$ python3 -q
>>> import numpy as np
>>> np.set_printoptions(precision=1, suppress=True, linewidth=160, floatmode="fixed")
>>> rd = lambda a: np.round(a, 1) + 0
>>> feats = np.load("run17.npy")
>>> feats
array([[ 7,  0, -2,  0,  0],
       [ 0, -4,  0, -1,  6],
       [-7,  0, -9,  0,  0],
       [ 0, -1,  0,  7, -4],
       [ 0,  8,  0, -5,  7]])
>>> # 2 groups of indices that never mix
>>> rng = np.random.default_rng(829794)
>>> other = feats + rng.integers(-2, 3, (5, 4)) @ rng.integers(-2, 3, (4, 5))
>>> other
array([[  1,   0,  -2,   0,  -3],
       [  0,  -4,   4,   5,  -2],
       [ -7,   0, -13, -10,   6],
       [ -2,  -1,  -1,   0,   3],
       [  2,   8,   9,   2,   8]])
>>> other - feats
array([[ -6,   0,   0,   0,  -3],
       [  0,   0,   4,   6,  -8],
       [  0,   0,  -4, -10,   6],
       [ -2,   0,  -1,  -7,   7],
       [  2,   0,   9,   7,   1]])
>>> np.abs(other - feats).sum(axis=1)
array([ 9, 18, 20, 17, 19])
>>> proj = np.triu(np.array([[2, 1, 2, 2, 5],
...     [5, 0, 2, 3, 1],
...     [0, 2, 5, 0, 0],
...     [1, 5, 0, 3, 2],
...     [5, 1, 1, 2, 5]]), 1) + np.eye(5)
>>> other = proj @ feats @ np.linalg.inv(proj)
>>> proj @ feats - feats @ proj
array([[-14.0,  27.0, -32.0, -26.0,  -2.0],
       [-14.0,   5.0, -10.0,  28.0,   1.0],
       [  0.0,   7.0,  14.0,  14.0,  35.0],
       [  0.0,  16.0,   2.0,  -7.0,   1.0],
       [  0.0,   0.0, -16.0, -24.0,   2.0]])
>>> rd(np.linalg.det(other))
np.float64(30569.0)
>>> rd(np.poly(other))
array([     1.0,     -8.0,   -173.0,   1015.0,   6646.0, -30569.0])
>>> r0 = np.array([2, 1, 3])
>>> np.array([np.convolve(row, r0, "same") for row in feats])
array([[  7,  17,  -2,  -6,   0],
       [ -8,  -4, -14,  11,   3],
       [ -7, -39,  -9, -27,   0],
       [ -2,  -1,  11,  -1,  17],
       [ 16,   8,  14,   9,  -8]])
>>> np.polyval(r0, feats[1])
array([ 3, 31,  3,  4, 81])
>>> np.cross(feats[1, :3], feats[0, :3])
array([ 8,  0, 28])
>>> np.convolve(feats[1], r0)
array([  0,  -8,  -4, -14,  11,   3,  18])
>>> arr = np.array([[0.9, 0.0, 0.5, -0.7, -7.0, -0.6],
...     [-0.6, -1.8, -0.6, 1.8, 9.0, 0.3],
...     [-2.4, -0.4, 1.9, 1.7, 16.0, -0.4],
...     [-2.0, -1.5, 1.8, 1.1, -21.0, -1.0]])
>>> r0 = np.array([2, -5])
>>> rd(np.polyval(r0, arr[2]))
array([-9.8, -5.8, -1.2, -1.6, 27.0, -5.8])
>>> rd(np.correlate(arr[2], arr[0], "full"))
array([   1.4,   17.0,    3.3,  -15.2,  -23.0, -114.2,   -7.9,   10.0,    1.3,   14.4,   -0.4])
>>> rd(np.cross(arr[2, :3], arr[0, :3]))
array([-0.2,  2.9,  0.4])
